$ ipython --no-banner

In [1]: import numpy as np

In [2]: import numpy.linalg as la

In [3]: np.set_printoptions(precision=3, suppress=True, linewidth=120)

In [4]: tidy = lambda a: np.round(a, 3) + 0

In [5]: A = np.load("case2.npy")

In [6]: A
Out[6]: 
array([[5., 0.],
       [0., 5.]])

In [7]: O, r_ = la.qr(A)

In [8]: np.allclose(r_.T @ r_, A.T @ A)
Out[8]: True

In [9]: O
Out[9]: 
array([[ 1.,  0.],
       [-0.,  1.]])

In [10]: A - A[0]
Out[10]: 
array([[ 0.,  0.],
       [-5.,  5.]])

In [11]: np.unravel_index(np.abs(A).argmax(), A.shape)
Out[11]: (np.int64(0), np.int64(0))

In [12]: tidy(la.svd(A, compute_uv=False))
Out[12]: array([5., 5.])

In [13]: print(np.diff(A, axis=0))
[[-5.  5.]]

In [14]: print(A.sum(axis=0))
[5. 5.]

In [15]: low = la.cholesky(A)

In [16]: A / np.sqrt(np.outer(np.diag(A), np.diag(A)))
Out[16]: 
array([[1., 0.],
       [0., 1.]])

In [17]: tidy(np.diag(low) ** 2)
Out[17]: array([5., 5.])

In [18]: W1 = np.array([[1, -3, -1, 0, -1, 0], [1, 1, 2, -1, -1, -3]])

In [19]: c = np.array([6, 3, 6, 1, 6, 3])

In [20]: hid = np.maximum(A @ W1 + c, 0)

In [21]: hid
Out[21]: 
array([[11.,  0.,  1.,  1.,  1.,  3.],
       [11.,  8., 16.,  0.,  1.,  0.]])

In [22]: basis = np.array([[3, 4, 5], [4, 2, 0], [3, 2, 0], [2, 3, 1], [0, 4, 5], [2, 3, 2]])

In [23]: (hid @ basis).round(6).argmax(axis=1)
Out[23]: array([2, 0])

In [24]: hid @ basis
Out[24]: 
array([[ 44.,  62.,  67.],
       [113.,  96.,  60.]])

In [25]: W1 @ basis
Out[25]: 
array([[-12,  -8,   0],
       [  5,  -6,  -7]])

In [26]: def softmax(z):
    ...:     e = np.exp(z - z.max(axis=-1, keepdims=True))
    ...:     return e / e.sum(axis=-1, keepdims=True)
    ...: 

In [27]: tidy(softmax(10 * hid[1]))
Out[27]: array([0., 0., 1., 0., 0., 0.])

In [28]: tidy(softmax(hid[1] + 5))
Out[28]: array([0.007, 0.   , 0.993, 0.   , 0.   , 0.   ])

In [29]: tidy(softmax(hid).sum(axis=1))
Out[29]: array([1., 1.])

In [30]: att = hid @ hid.T / np.sqrt(6)

In [31]: tidy(softmax(att))
Out[31]: 
array([[0.115, 0.885],
       [0.   , 1.   ]])

In [32]: tidy(softmax(att + np.triu(np.full(att.shape, -np.inf), 1)))
Out[32]: 
array([[1., 0.],
       [0., 1.]])

In [33]: m1 = np.array([[2, 0, 2, 0], [2, 2, 2, 2], [2, 0, 2, 0], [2, 2, 2, 2]])

In [34]: m1
Out[34]: 
array([[2, 0, 2, 0],
       [2, 2, 2, 2],
       [2, 0, 2, 0],
       [2, 2, 2, 2]])

In [35]: proj = np.triu(np.array([[0, 1, 3, 0], [0, 2, 3, 1], [3, 2, 2, 0], [1, 1, 1, 3]]), 1) + np.eye(4)

In [36]: M2 = proj @ m1 @ la.inv(proj)

In [37]: la.matrix_rank(M2)
Out[37]: np.int64(2)

In [38]: M2
Out[38]: 
array([[10., -8.,  4., 10.],
       [10., -6., -2., 10.],
       [ 2., -2.,  2.,  2.],
       [ 2.,  0., -4.,  2.]])

In [39]: (M2 + M2.T) / 2
Out[39]: 
array([[10.,  1.,  3.,  6.],
       [ 1., -6., -2.,  5.],
       [ 3., -2.,  2., -1.],
       [ 6.,  5., -1.,  2.]])

In [40]: tidy(la.det(M2))
Out[40]: np.float64(0.0)

In [41]: print((M2 - M2.T) / 2)
[[ 0. -9.  1.  4.]
 [ 9.  0.  0.  5.]
 [-1.  0.  0.  3.]
 [-4. -5. -3.  0.]]

In [42]: tidy(np.sort(np.abs(la.eigvals(M2))))
Out[42]: array([0., 0., 4., 4.])

In [43]: np.trace(M2)
Out[43]: np.float64(8.0)

In [44]: np.allclose(M2 @ M2.T, M2.T @ M2)
Out[44]: False

In [45]: np.allclose(M2, M2.T)
Out[45]: False

In [46]: tidy(la.matrix_power(M2, 4))
Out[46]: 
array([[ 1024.,  -896.,   640.,  1024.],
       [ 1408., -1152.,   640.,  1408.],
       [  128.,  -128.,   128.,   128.],
       [  512.,  -384.,   128.,   512.]])

In [47]: u = np.array([3, 1, 0])

In [48]: g = np.array([0, 2, 1])

In [49]: F = u[:, None] + g[None, :]

In [50]: F
Out[50]: 
array([[3, 5, 4],
       [1, 3, 2],
       [0, 2, 1]])

In [51]: la.cond(F) > 100
Out[51]: np.True_

In [52]: la.matrix_rank(F, rtol=0.1)
Out[52]: np.int64(2)

In [53]: tidy(np.trace(la.pinv(F) @ F))
Out[53]: np.float64(2.0)

In [54]: print(np.allclose(F[:-1].T @ la.lstsq(F[:-1].T, F[-1])[0], F[-1]))
True

In [55]: np.abs(np.diag(la.qr(F)[1])) > 1e-9
Out[55]: array([ True,  True, False])

In [56]: print(la.lstsq(F[:-1].T, F[-1])[2])
2

In [57]: U, sigma, Vt = la.svd(F)

In [58]: evecs = Vt[:(sigma > 1e-8).sum()]

In [59]: rng = np.random.default_rng(356)

In [60]: x0 = F[1] + 4 * F[0] + rng.integers(2) * np.eye(3)[2]

In [61]: x0
Out[61]: array([13., 23., 18.])

In [62]: la.matrix_rank(np.vstack([F, x0]))
Out[62]: np.int64(2)

In [63]: tidy(evecs.T @ evecs)
Out[63]: 
array([[ 0.833, -0.167,  0.333],
       [-0.167,  0.833,  0.333],
       [ 0.333,  0.333,  0.333]])

In [64]: M2 = F / la.norm(F, axis=1, keepdims=True)

In [65]: C2 = M2 @ M2.T

In [66]: tidy(C2)
Out[66]: 
array([[1.   , 0.983, 0.885],
       [0.983, 1.   , 0.956],
       [0.885, 0.956, 1.   ]])

In [67]: tidy(la.norm(M2, axis=1))
Out[67]: array([1., 1., 1.])

In [68]: M2 = F / np.sqrt((F ** 2).mean(axis=1, keepdims=True))

In [69]: la.matrix_rank(M2) == la.matrix_rank(F)
Out[69]: np.True_

In [70]: arr = np.array([[1.0, 4.0, 5.0, 5.0, -2.0],
    ...:     [0.0, -4.0, 4.0, -9.0, 1.0],
    ...:     [0.0, 1.0, -7.0, 5.0, 4.0],
    ...:     [0.0, 5.0, 5.0, -8.0, 0.0],
    ...:     [0.0, -3.0, -8.0, 2.0, 3.0]])

In [71]: x0 = np.array([6, 9, 4, 8, 1])

In [72]: y = arr @ x0

In [73]: c, lr = np.zeros(5), 1 / la.norm(arr, 2) ** 2

In [74]: for i in range(150):
    ...:     c -= lr * arr.T @ (arr @ c - y)
    ...:     if i % 50 == 0: print(i, round(la.norm(arr @ c - y), 3))
    ...: 
0 79.593
50 4.634
100 2.761

In [75]: tidy(c)
Out[75]: array([2.045, 9.007, 4.383, 8.281, 1.365])

In [76]: W0 = np.load("block16.npy")

In [77]: W0
Out[77]: 
array([[ 44.22 ,  33.096,  10.938,   8.65 ],
       [ 13.297, -48.713,  17.689,  24.136],
       [ 43.56 ,  31.729,  11.6  ,   8.122],
       [ 12.219, -48.122,  16.97 ,  24.07 ],
       [ 43.629,  31.811,  12.674,   8.82 ],
       [ -6.202,  -9.5  ,  16.465,   1.756],
       [ 43.62 ,  31.371,  12.63 ,   7.06 ],
       [ -4.299, -11.197,  15.649,   1.904],
       [ 45.644,  31.97 ,  12.655,   8.958],
       [ -3.983, -11.188,  17.332,   2.968],
       [ 12.925, -49.43 ,  15.76 ,  25.836],
       [ 44.247,  30.949,  12.615,   6.896],
       [ -3.818, -11.556,  15.236,   2.991],
       [ -4.834, -11.867,  15.264,   0.288]])

In [78]: tidy(np.abs(la.svd(W0)[2][-1]))
Out[78]: array([0.398, 0.332, 0.01 , 0.855])

In [79]: [round(float(x), 3) for x in la.svd(W0, compute_uv=False)[:3]]
Out[79]: [141.769, 101.765, 30.668]

In [80]: np.argsort(-la.norm(W0, axis=0).round(6), kind="stable")[:3]
Out[80]: array([1, 0, 2])

In [81]: O, r_ = la.qr(W0)

In [82]: np.allclose(r_.T @ r_, W0.T @ W0)
Out[82]: True

In [83]: print(tidy(np.abs(np.diag(r_))))
[110.924 100.286  34.029   3.512]

In [84]: O.shape, r_.shape
Out[84]: ((14, 4), (4, 4))

In [85]: M2 = np.c_[W0[:, :2] @ np.array([[0, -5], [6, -8]]), np.array([5, -3, -3, -2, -1, 4, -1, -5, 2, -3, -4, 4, 0, -1])]

In [86]: tidy(M2)
Out[86]: 
array([[ 198.576, -485.868,    5.   ],
       [-292.278,  323.219,   -3.   ],
       [ 190.374, -471.632,   -3.   ],
       [-288.732,  323.881,   -2.   ],
       [ 190.866, -472.633,   -1.   ],
       [ -57.   ,  107.01 ,    4.   ],
       [ 188.226, -469.068,   -1.   ],
       [ -67.182,  111.071,   -5.   ],
       [ 191.82 , -483.98 ,    2.   ],
       [ -67.128,  109.419,   -3.   ],
       [-296.58 ,  330.815,   -4.   ],
       [ 185.694, -468.827,    4.   ],
       [ -69.336,  111.538,    0.   ],
       [ -71.202,  119.106,   -1.   ]])

In [87]: la.matrix_rank(np.c_[W0, M2])
Out[87]: np.int64(5)

In [88]: print(la.matrix_rank(M2))
3

In [89]: tidy(la.norm(la.qr(W0)[0].T @ M2, axis=0) ** 2 / ((M2 ** 2).sum(axis=0) + 1e-12))
Out[89]: array([1.   , 1.   , 0.296])

In [90]: Ac = W0 - W0.mean(axis=0)

In [91]: U, sigma, Vt = la.svd(Ac, full_matrices=False)

In [92]: tidy(sigma ** 2 / (sigma ** 2).sum())
Out[92]: array([0.85, 0.15, 0.  , 0.  ])

In [93]: la.matrix_rank(Ac)
Out[93]: np.int64(4)

In [94]: tidy((sigma ** 2).sum() ** 2 / (sigma ** 4).sum())
Out[94]: np.float64(1.344)

In [95]: tidy(Vt[0] * np.sign(Vt[0, np.abs(Vt[0]).argmax()]))
Out[95]: array([ 0.514,  0.851, -0.056, -0.09 ])

In [96]: tidy(sigma)
Out[96]: array([135.388,  56.83 ,   3.056,   2.761])

In [97]: x0 = np.array([2, -2, -1, -3])

In [98]: y = W0 @ x0

In [99]: tidy(la.lstsq(W0, y)[0])
Out[99]: array([ 2., -2., -1., -3.])

In [100]: y = y + 0.1 * rng.normal(size=14)

In [101]: tidy(y)
Out[101]: 
array([-14.612,  33.92 , -12.271,  31.441, -15.531, -15.198,  -9.488,  -7.568, -12.188, -11.757,  31.604,  -6.691,
        -8.818,  -2.121])

In [102]: c, *_ = la.lstsq(W0, y)

In [103]: tidy(la.norm(y - W0 @ c))
Out[103]: np.float64(0.249)

In [104]: print(tidy(W0.T @ (y - W0 @ c)))
[0. 0. 0. 0.]

In [105]: tidy(c)
Out[105]: array([ 1.988, -1.99 , -1.002, -2.972])

In [106]: E = np.loadtxt("m.csv", delimiter=",")

In [107]: tidy(E)
Out[107]: 
array([[-0.017,  0.   ,  1.   ,  0.   ,  0.   ],
       [ 0.   ,  1.   ,  0.   ,  0.   ,  0.   ],
       [-1.   ,  0.   , -0.017,  0.   ,  0.   ],
       [ 0.   ,  0.   ,  0.   ,  1.   ,  0.   ],
       [ 0.   ,  0.   ,  0.   ,  0.   ,  1.   ]])

In [108]: M2 = E / la.norm(E, axis=1, keepdims=True)

In [109]: C2 = M2 @ M2.T

In [110]: print(tidy(la.norm(M2, axis=1)))
[1. 1. 1. 1. 1.]

In [111]: tidy(C2)
Out[111]: 
array([[1., 0., 0., 0., 0.],
       [0., 1., 0., 0., 0.],
       [0., 0., 1., 0., 0.],
       [0., 0., 0., 1., 0.],
       [0., 0., 0., 0., 1.]])

In [112]: M2 = np.array([[3, -6, 5], [-9, -2, 0], [-2, 2, 1], [7, 6, 8], [-3, 4, -8]])

In [113]: print(tidy(np.einsum("ik,kj->ji", E, M2)))
[[-2.052 -9.    -2.965  7.    -3.   ]
 [ 2.104 -2.     5.964  6.     4.   ]
 [ 0.913  0.    -5.017  8.    -8.   ]]

In [114]: print(la.matrix_rank(np.vstack([E, M2.T])))
5

In [115]: np.einsum("ij,ij->i", E, E)
Out[115]: array([1., 1., 1., 1., 1.])

In [116]: lab = rng.permutation(5)

In [117]: lab
Out[117]: array([2, 1, 0, 4, 3])

In [118]: M2 = E[lab][:, lab]

In [119]: print(tidy(np.sort(np.abs(la.eigvals(M2)))))
[1. 1. 1. 1. 1.]

In [120]: print(tidy(np.trace(M2)))
2.965

In [121]: lab = rng.permutation(5)

In [122]: M2 = E[:, lab] * rng.choice([-1, 1], 5)

In [123]: tidy(M2)
Out[123]: 
array([[ 0.   ,  0.   ,  1.   ,  0.   , -0.017],
       [ 0.   , -1.   ,  0.   ,  0.   ,  0.   ],
       [ 0.   ,  0.   , -0.017,  0.   , -1.   ],
       [ 0.   ,  0.   ,  0.   , -1.   ,  0.   ],
       [-1.   ,  0.   ,  0.   ,  0.   ,  0.   ]])

In [124]: U, _, Vt = la.svd(E.T @ M2)

In [125]: print(tidy(U @ Vt))
[[ 0.  0.  0.  0.  1.]
 [ 0. -1.  0.  0.  0.]
 [ 0.  0.  1.  0.  0.]
 [ 0.  0.  0. -1.  0.]
 [-1.  0.  0.  0.  0.]]

In [126]: lab
Out[126]: array([4, 1, 2, 3, 0])

In [127]: tidy(la.lstsq(E, M2)[0])
Out[127]: 
array([[ 0.,  0.,  0.,  0.,  1.],
       [ 0., -1.,  0.,  0.,  0.],
       [ 0.,  0.,  1.,  0.,  0.],
       [ 0.,  0.,  0., -1.,  0.],
       [-1.,  0.,  0.,  0.,  0.]])

In [128]: M2 = np.array([[-2, 1, -2, 0, 2]])

In [129]: M = M2.T @ M2

In [130]: print(M)
[[ 4 -2  4  0 -4]
 [-2  1 -2  0  2]
 [ 4 -2  4  0 -4]
 [ 0  0  0  0  0]
 [-4  2 -4  0  4]]

In [131]: U, sigma, Vt = la.svd(M)

In [132]: tidy(sigma)
Out[132]: array([13.,  0.,  0.,  0.,  0.])

In [133]: np.argmax(sigma[:-1] / (sigma[1:] + 1e-6)) + 1
Out[133]: np.int64(1)

In [134]: M2 = U[:, :1] @ np.diag(sigma[:1]) @ Vt[:1]

In [135]: print(tidy(M2))
[[ 4. -2.  4.  0. -4.]
 [-2.  1. -2.  0.  2.]
 [ 4. -2.  4.  0. -4.]
 [ 0.  0.  0.  0.  0.]
 [-4.  2. -4.  0.  4.]]

In [136]: print(la.matrix_rank(M, rtol=0.05))
1

In [137]: tidy(la.norm(M - M2) / la.norm(M))
Out[137]: np.float64(0.0)

In [138]: print(tidy(np.abs(M - M2).max()))
0.0
